% ipython --no-banner

In [1]: import numpy as np

In [2]: np.set_printoptions(precision=3, suppress=True, linewidth=100, legacy="1.25")

In [3]: X = np.load("x.npy")

In [4]: print(X)
[[-1  0  0  0  0  0  0  0  0  0  0]
 [ 2  2  0  0  0  0  0  0  0  0  0]
 [ 2  2 -2  0  0  0  0  0  0  0  0]
 [ 2 -1 -1 -1  0  0  0  0  0  0  0]
 [-2 -2  2  2  2  0  0  0  0  0  0]
 [ 2  0 -1 -1  1 -2  0  0  0  0  0]
 [-1  2  0 -2  0 -2  2  0  0  0  0]
 [ 0  0 -1  0  1  2  2  0  0  0  0]
 [ 0 -1 -1  2  2 -1  1  1 -1  0  0]
 [ 2 -2  0 -2 -2 -2  0  2 -2 -2  0]
 [-2 -2  0  1  2  1  2  0  0 -2  1]]

In [5]: # null space of dimension 1

In [6]: rk = np.linalg.matrix_rank(X)

In [7]: print(rk)
10

In [8]: ns = np.linalg.svd(X)[2][rk:].T

In [9]: print(np.round(ns @ ns.T, 3) + 0)
[[0.  0.  0.  0.  0.  0.  0.  0.  0.  0.  0. ]
 [0.  0.  0.  0.  0.  0.  0.  0.  0.  0.  0. ]
 [0.  0.  0.  0.  0.  0.  0.  0.  0.  0.  0. ]
 [0.  0.  0.  0.  0.  0.  0.  0.  0.  0.  0. ]
 [0.  0.  0.  0.  0.  0.  0.  0.  0.  0.  0. ]
 [0.  0.  0.  0.  0.  0.  0.  0.  0.  0.  0. ]
 [0.  0.  0.  0.  0.  0.  0.  0.  0.  0.  0. ]
 [0.  0.  0.  0.  0.  0.  0.  0.5 0.5 0.  0. ]
 [0.  0.  0.  0.  0.  0.  0.  0.5 0.5 0.  0. ]
 [0.  0.  0.  0.  0.  0.  0.  0.  0.  0.  0. ]
 [0.  0.  0.  0.  0.  0.  0.  0.  0.  0.  0. ]]

In [10]: print([int(np.linalg.matrix_rank(X[:i])) for i in range(1, len(X) + 1)])
[1, 2, 3, 4, 5, 6, 7, 7, 8, 9, 10]

In [11]: print(np.linalg.matrix_rank(X.T @ X), np.linalg.matrix_rank(X @ X.T))
10 10

In [12]: print(np.round(ns[:, 0] / ns[np.abs(ns[:, 0]).round(6).argmax(), 0], 3) + 0)
[0. 0. 0. 0. 0. 0. 0. 1. 1. 0. 0.]

In [13]: print(np.round(X @ ns, 3) + 0)
[[0.]
 [0.]
 [0.]
 [0.]
 [0.]
 [0.]
 [0.]
 [0.]
 [0.]
 [0.]
 [0.]]

In [14]: print([int(np.linalg.matrix_rank(np.delete(X, i, axis=0))) for i in range(11)])
[10, 10, 10, 10, 10, 10, 10, 10, 9, 9, 9]

In [15]: print([int(np.linalg.matrix_rank(X[:, :j + 1])) for j in range(11)])
[1, 2, 3, 4, 5, 6, 7, 8, 8, 9, 10]

In [16]: f, g = X[5], X[9]

In [17]: print(f @ f)
11

In [18]: pr = (f @ g) / (f @ f) * f

In [19]: print(pr)
[ 1.455  0.    -0.727 -0.727  0.727 -1.455  0.     0.     0.     0.     0.   ]

In [20]: print(g - pr)
[ 0.545 -2.     0.727 -1.273 -2.727 -0.545  0.     2.    -2.    -2.     0.   ]

In [21]: print([round(float(x), 3) for x in np.linalg.svd(X, compute_uv=False)[:3]])
[7.778, 5.728, 4.688]

In [22]: print(np.argsort(-np.linalg.norm(X, axis=0).round(6), kind="stable")[:3])
[0 1 3]

In [23]: print(np.linalg.matrix_rank(X, rtol=0.1))
8

In [24]: U, s, Vt = np.linalg.svd(X)

In [25]: print(np.argmax(s[:-1] / (s[1:] + 1e-6)) + 1)
10

In [26]: print(s.round(3) + 0)
[7.778 5.728 4.688 4.19  3.513 2.168 1.7   1.459 0.312 0.086 0.   ]

In [27]: Y = U[:, :10] @ np.diag(s[:10]) @ Vt[:10]

In [28]: print(round(float(np.linalg.norm(X - Y, 2)), 3), np.round(s[10], 3))
0.0 0.0

In [29]: print(round(np.abs(X - Y).max(), 3))
0.0

In [30]: print(Y.round(3) + 0)
[[-1.  0.  0.  0.  0.  0.  0.  0.  0.  0.  0.]
 [ 2.  2.  0.  0.  0.  0.  0.  0.  0.  0.  0.]
 [ 2.  2. -2.  0.  0.  0.  0.  0.  0.  0.  0.]
 [ 2. -1. -1. -1.  0.  0.  0.  0.  0.  0.  0.]
 [-2. -2.  2.  2.  2.  0.  0.  0.  0.  0.  0.]
 [ 2.  0. -1. -1.  1. -2.  0.  0.  0.  0.  0.]
 [-1.  2.  0. -2.  0. -2.  2.  0.  0.  0.  0.]
 [ 0.  0. -1.  0.  1.  2.  2.  0.  0.  0.  0.]
 [ 0. -1. -1.  2.  2. -1.  1.  1. -1.  0.  0.]
 [ 2. -2.  0. -2. -2. -2.  0.  2. -2. -2.  0.]
 [-2. -2.  0.  1.  2.  1.  2.  0.  0. -2.  1.]]

In [31]: print(np.linalg.matrix_rank(Y))
10

In [32]: print(round(np.linalg.norm(X - Y) / np.linalg.norm(X), 3))
0.0

In [33]: mat = np.loadtxt("block18.csv", delimiter=",")

In [34]: print(mat)
[[-1.  0.  1.  1. -3. -2.  0.  0.  3.  9.  5.  1. -4.]
 [ 0. -1.  0. -1.  3. -1.  3.  3.  0.  6. -5.  5.  8.]
 [ 2.  0.  3.  0. -1. -2. -1.  3. -3.  3.  3. -1. -9.]
 [ 0. -1.  0.  2.  3.  2.  1. -3. -3.  1. -4.  8. -6.]
 [-2.  1. -3. -1.  2. -3. -2. -3.  2. -7. -9.  0. -9.]
 [-1.  3.  1. -3. -1.  3. -3.  2. -1. -1.  7.  7. -2.]
 [ 2. -2.  0. -3. -3. -2. -1. -2. -1.  1.  6.  4.  3.]
 [ 2.  1. -1. -1.  2.  2.  1.  1. -3.  3.  3.  3. -2.]
 [-3. -2.  0.  3. -2.  1.  1.  3. -2.  6.  8. -1.  4.]
 [ 0.  0.  0.  0.  0.  0.  0.  0.  0.  2. -1.  0.  3.]
 [ 0.  0.  0.  0.  0.  0.  0.  0.  0.  5. -4. -1.  3.]
 [ 0.  0.  0.  0.  0.  0.  0.  0.  0.  3.  0.  4.  1.]
 [ 0.  0.  0.  0.  0.  0.  0.  0.  0. -2. -2.  0.  1.]]

In [35]: print(round(np.abs(np.linalg.eigvals(mat)).max(), 3))
7.02

In [36]: assert mat == mat.T
Traceback (most recent call last):
  Cell In[36], line 1
    assert mat == mat.T
ValueError: The truth value of an array with more than one element is ambiguous. Use a.any() or a.all()


In [37]: print(np.trace(mat))
9.0

In [38]: print(np.sort(np.abs(np.linalg.eigvals(mat))))
[1.959 1.959 2.97  2.983 3.642 3.642 4.188 4.777 5.187 5.187 5.28  7.02  7.02 ]

In [39]: print(np.allclose(mat @ mat.T, mat.T @ mat))
False

In [40]: np.linalg.determinant(mat)
Traceback (most recent call last):
  Cell In[40], line 1
    np.linalg.determinant(mat)
AttributeError: module 'numpy.linalg' has no attribute 'determinant'


In [41]: print(np.allclose(mat, mat.T))
False

In [42]: f = np.array([-3, -4])

In [43]: print(np.polyval(f, mat[2]))
[-10.  -4. -13.  -4.  -1.   2.  -1. -13.   5. -13. -13.  -1.  23.]

In [44]: print(np.cross(mat[2, :3], mat[3, :3]))
[ 3.  0. -2.]

In [45]: rng = np.random.default_rng(588887)

In [46]: idx = rng.permutation(13)

In [47]: print(idx)
[10  2  3  9 11  0  8  4  7  1 12  5  6]

In [48]: Y = mat[idx][:, idx]

In [49]: print(np.allclose(Y, mat))
False

In [50]: f, g = mat[12], mat[3]

In [51]: print(f @ f)
9.0

In [52]: print(f @ g)
0.0

In [53]: pr = (f @ g) / (f @ f) * f

In [54]: print(np.linalg.matrix_rank(np.outer(f, g)))
1

In [55]: print((g - pr) @ f)
0.0

In [56]: Y = mat[0, 0] * mat[1:] - np.outer(mat[1:, 0], mat[0])

In [57]: print(Y)
[[  0.   1.  -0.   1.  -3.   1.  -3.  -3.  -0.  -6.   5.  -5.  -8.]
 [  0.  -0.  -5.  -2.   7.   6.   1.  -3.  -3. -21. -13.  -1.  17.]
 [  0.   1.  -0.  -2.  -3.  -2.  -1.   3.   3.  -1.   4.  -8.   6.]
 [  0.  -1.   5.   3.  -8.  -1.   2.   3.   4.  25.  19.   2.   1.]
 [  0.  -3.   0.   4.  -2.  -5.   3.  -2.   4.  10.  -2.  -6.  -2.]
 [  0.   2.  -2.   1.   9.   6.   1.   2.  -5. -19. -16.  -6.   5.]
 [  0.  -1.  -1.  -1.   4.   2.  -1.  -1.  -3. -21. -13.  -5.  10.]
 [  0.   2.   3.   0.  -7.  -7.  -1.  -3.  11.  21.   7.   4. -16.]
 [  0.  -0.  -0.  -0.   0.   0.  -0.  -0.  -0.  -2.   1.  -0.  -3.]
 [  0.  -0.  -0.  -0.   0.   0.  -0.  -0.  -0.  -5.   4.   1.  -3.]
 [  0.  -0.  -0.  -0.   0.   0.  -0.  -0.  -0.  -3.  -0.  -4.  -1.]
 [  0.  -0.  -0.  -0.   0.   0.  -0.  -0.  -0.   2.   2.  -0.  -1.]]

In [58]: print(mat[:, 0] / mat[0, 0])
[ 1. -0. -2. -0.  2.  1. -2. -2.  3. -0. -0. -0. -0.]

In [59]: data = np.load("out1.npy")

In [60]: print(data)
[[ 1.497  2.2    2.207  0.915 -1.026  1.813 -1.328 -1.789  2.194  0.078]
 [ 1.727  2.45   2.255  1.311 -1.498  2.148 -0.747 -2.231  2.452 -0.028]
 [ 1.785  2.025  2.223  0.886 -1.     1.922 -0.974 -2.312  2.334 -0.169]
 [ 1.849  1.636  1.673  0.935 -1.602  1.631 -0.692 -1.565  1.783  0.236]
 [ 2.109  2.157  2.539  1.248 -1.175  1.936 -1.112 -1.993  1.774  0.373]
 [ 1.61   1.968  1.745  1.046 -0.394  1.966 -0.683 -2.002  1.734  0.004]
 [ 2.563  2.289  1.968  0.708 -0.861  2.06  -1.27  -2.022  1.991  0.432]
 [ 1.839  2.744  1.44   0.756 -0.794  2.319 -0.551 -2.119  1.912  0.571]
 [ 2.119  2.236  1.485  1.239 -0.592  1.961 -0.642 -1.84   1.869 -0.038]
 [ 1.659  1.944  1.888  1.146 -1.123  1.545 -0.673 -2.17   1.608 -0.075]
 [ 2.165  2.317  1.448  1.112 -1.343  1.48  -0.952 -2.138  2.133 -0.153]
 [ 1.997  1.277  1.609  0.823 -1.061  1.866 -1.089 -2.187  1.648 -0.007]
 [ 2.003  2.586  1.892  0.838 -0.617  2.21  -1.014 -1.542  1.819 -0.168]
 [ 2.16   2.141  2.375  1.053 -0.777  1.848 -1.355 -2.349  2.563  0.018]
 [ 1.881  1.53   1.919  1.108 -1.176  2.013 -0.966 -2.033  2.345 -0.073]
 [ 2.388  1.751  1.929  1.012 -1.239  2.027 -1.204 -2.121  1.904 -0.028]
 [ 2.111  2.173  2.145  1.342 -0.583  1.713 -0.63  -2.287  2.049 -0.045]
 [ 1.064 -0.938  1.131 -0.723 -2.084  0.82  -1.996  1.863  0.178  0.819]
 [ 1.26  -0.859  0.7   -1.087 -2.007  0.917 -1.708  2.032 -0.042  0.733]
 [ 1.231 -1.09   1.625 -0.962 -1.727  0.748 -2.151  1.828  0.012  1.136]
 [ 1.183 -0.854  1.191 -1.358 -1.851  1.285 -2.21   2.387  0.069  1.589]
 [ 1.283 -0.909  0.276 -0.621 -2.246  0.922 -1.841  1.97  -0.003  1.348]
 [ 1.473 -0.929  1.043 -1.08  -1.889  0.682 -1.901  1.804 -0.069  1.011]
 [ 1.425 -0.878  0.932 -0.73  -2.305  1.216 -1.91   2.451 -0.075  1.345]
 [ 0.877 -1.565  0.952 -0.154 -2.413  1.02  -2.373  1.502  0.522  1.358]
 [ 1.018 -0.94   1.04  -0.867 -1.868  0.656 -1.999  1.869  0.278  1.029]
 [ 1.321 -1.239  1.168 -0.891 -2.564  1.193 -2.038  2.21  -0.015  1.06 ]
 [ 0.929 -0.756  1.274 -0.648 -2.385  0.518 -1.928  1.705  0.205  1.115]
 [ 1.079 -0.877  0.638 -0.826 -2.044  0.708 -1.975  1.65  -0.032  0.954]
 [ 1.558 -1.498  1.073 -0.798 -1.831  0.637 -2.291  2.199  0.028  0.815]
 [ 1.113 -0.663  0.897 -1.429 -2.013  0.591 -2.58   2.461 -0.19   1.281]
 [ 1.938 -1.317  0.92  -0.948 -1.729  1.162 -2.167  1.929  0.17   1.071]
 [ 1.098 -0.48   0.905 -0.515 -2.158  1.064 -2.124  2.259  0.364  1.691]
 [ 1.29  -1.389  0.888 -0.768 -2.277  1.101 -2.583  2.174  0.172  1.05 ]]

In [61]: Ac = data - data.mean(axis=0)

In [62]: U, s, Vt = np.linalg.svd(Ac, full_matrices=False)

In [63]: print(np.abs(Vt[0]).argmax())
7

In [64]: print((np.sign(U[:, 0]) == np.sign(U[0, 0])).astype(int))
[1 1 1 1 1 1 1 1 1 1 1 1 1 1 1 1 1 0 0 0 0 0 0 0 0 0 0 0 0 0 0 0 0 0]

In [65]: print(np.round(Ac.mean(axis=0), 3) + 0)
[0. 0. 0. 0. 0. 0. 0. 0. 0. 0.]

In [66]: Z = data[[5, 33]].astype(float)

In [67]: for _ in range(4):
    ...:     idx = np.linalg.norm(data[:, None] - Z, axis=-1).argmin(axis=1)
    ...:     Z = np.array([data[idx == j].mean(axis=0) for j in range(2)])
    ...: 

In [68]: print(idx)
[0 0 0 0 0 0 0 0 0 0 0 0 0 0 0 0 0 1 1 1 1 1 1 1 1 1 1 1 1 1 1 1 1 1]

In [69]: print(np.bincount(idx))
[17 17]

In [70]: print(Z[1] - Z[0])
[-0.725 -3.094 -0.946 -1.875 -1.09  -1.013 -1.17   4.058 -1.914  1.087]

In [71]: hat = data @ np.linalg.solve(data.T @ data, data.T)

In [72]: print(hat @ data[:, 3])
[ 0.915  1.311  0.886  0.935  1.248  1.046  0.708  0.756  1.239  1.146  1.112  0.823  0.838  1.053
  1.108  1.012  1.342 -0.723 -1.087 -0.962 -1.358 -0.621 -1.08  -0.73  -0.154 -0.867 -0.891 -0.648
 -0.826 -0.798 -1.429 -0.948 -0.515 -0.768]

In [73]: print(np.allclose(hat @ hat, hat))
True

In [74]: x0 = np.array([-2, -1, 1, -3, -3, -3, 1, 0, -2, 3])

In [75]: y = data @ x0

In [76]: b, lr = np.zeros(10), 1 / np.linalg.norm(data, 2) ** 2

In [77]: for i in range(15):
    ...:     b -= lr * data.T @ (data @ b - y)
    ...:     if i % 5 == 0: print(i, round(np.linalg.norm(data @ b - y), 3))
    ...: 
0 18.377
5 7.554
10 7.375

In [78]: print(b)
[-0.809 -1.646 -0.617 -1.022 -0.543 -0.884 -0.336  2.083 -1.188  0.581]

In [79]: print(round(np.linalg.cond(data), 3))
29.701

In [80]: M = np.load("case7.npy")

In [81]: print(M)
[[-0.315 -0.1    0.144 -0.713  1.282  0.216 -1.11   0.538  0.701 -0.881 -0.109 -1.967]
 [ 0.955 -0.277 -0.821 -0.151 -0.559 -1.232  0.425  0.731  1.49  -0.463 -1.066  1.095]
 [-0.281  0.26   0.361  0.76  -0.864  0.541  0.784 -0.945 -1.556  1.105  0.746  1.183]
 [ 0.598 -0.311 -0.606 -0.645  0.441 -0.909 -0.433  1.02   1.793 -1.036 -1.001 -0.472]
 [-0.906  0.306  0.808  0.318  0.278  1.212 -0.181 -0.872 -1.686  0.676  1.117 -0.67 ]
 [ 0.677 -0.042 -0.479  0.509 -1.282 -0.719  1.084 -0.111  0.093  0.506 -0.383  2.072]
 [-0.814  0.32   0.756  0.465 -0.006  1.133  0.065 -0.966 -1.794  0.849  1.111 -0.226]
 [-0.074  0.213  0.191  0.778 -1.059  0.287  0.941 -0.839 -1.313  1.074  0.546  1.528]
 [-0.841  0.129  0.647 -0.324  1.149  0.97  -0.955 -0.177 -0.598 -0.211  0.663 -1.925]
 [ 0.598 -0.007 -0.404  0.57  -1.306 -0.606  1.111 -0.22  -0.105  0.61  -0.266  2.085]
 [-0.139 -0.155 -0.011 -0.759  1.204 -0.016 -1.055  0.691  1.004 -0.99  -0.317 -1.803]
 [ 0.459  0.049 -0.274  0.653 -1.312 -0.41   1.127 -0.39  -0.418  0.76  -0.074  2.053]
 [-0.962  0.252  0.809  0.045  0.716  1.213 -0.564 -0.627 -1.333  0.322  1.009 -1.327]
 [-0.286  0.261  0.365  0.759 -0.858  0.548  0.779 -0.948 -1.561  1.105  0.751  1.173]
 [ 0.947 -0.286 -0.822 -0.196 -0.487 -1.232  0.362  0.772  1.549 -0.522 -1.085  0.988]
 [-0.412  0.285  0.465  0.727 -0.71   0.697  0.657 -0.991 -1.677  1.096  0.86   0.92 ]
 [-0.087  0.216  0.202  0.778 -1.049  0.303  0.933 -0.847 -1.33   1.077  0.559  1.51 ]
 [ 0.662 -0.317 -0.653 -0.604  0.33  -0.979 -0.34   1.017  1.813 -0.997 -1.041 -0.291]
 [-0.134  0.228  0.241  0.777 -1.008  0.362  0.901 -0.874 -1.39   1.088  0.606  1.436]
 [ 0.961 -0.262 -0.815 -0.086 -0.658 -1.223  0.512  0.668  1.396 -0.376 -1.033  1.242]
 [ 0.575  0.003 -0.382  0.586 -1.31  -0.572  1.116 -0.251 -0.161  0.638 -0.233  2.084]
 [ 0.73  -0.32  -0.7   -0.551  0.2   -1.05  -0.23   1.004  1.819 -0.944 -1.078 -0.081]]

In [82]: # looks like rank 2

In [83]: rk = np.linalg.matrix_rank(M)

In [84]: print(rk)
2

In [85]: ns = np.linalg.svd(M)[2][rk:].T

In [86]: print(np.linalg.matrix_rank(M.T @ M), np.linalg.matrix_rank(M @ M.T))
2 2

In [87]: print([int(np.linalg.matrix_rank(M[:i])) for i in range(1, len(M) + 1)])
[1, 2, 2, 2, 2, 2, 2, 2, 2, 2, 2, 2, 2, 2, 2, 2, 2, 2, 2, 2, 2, 2]
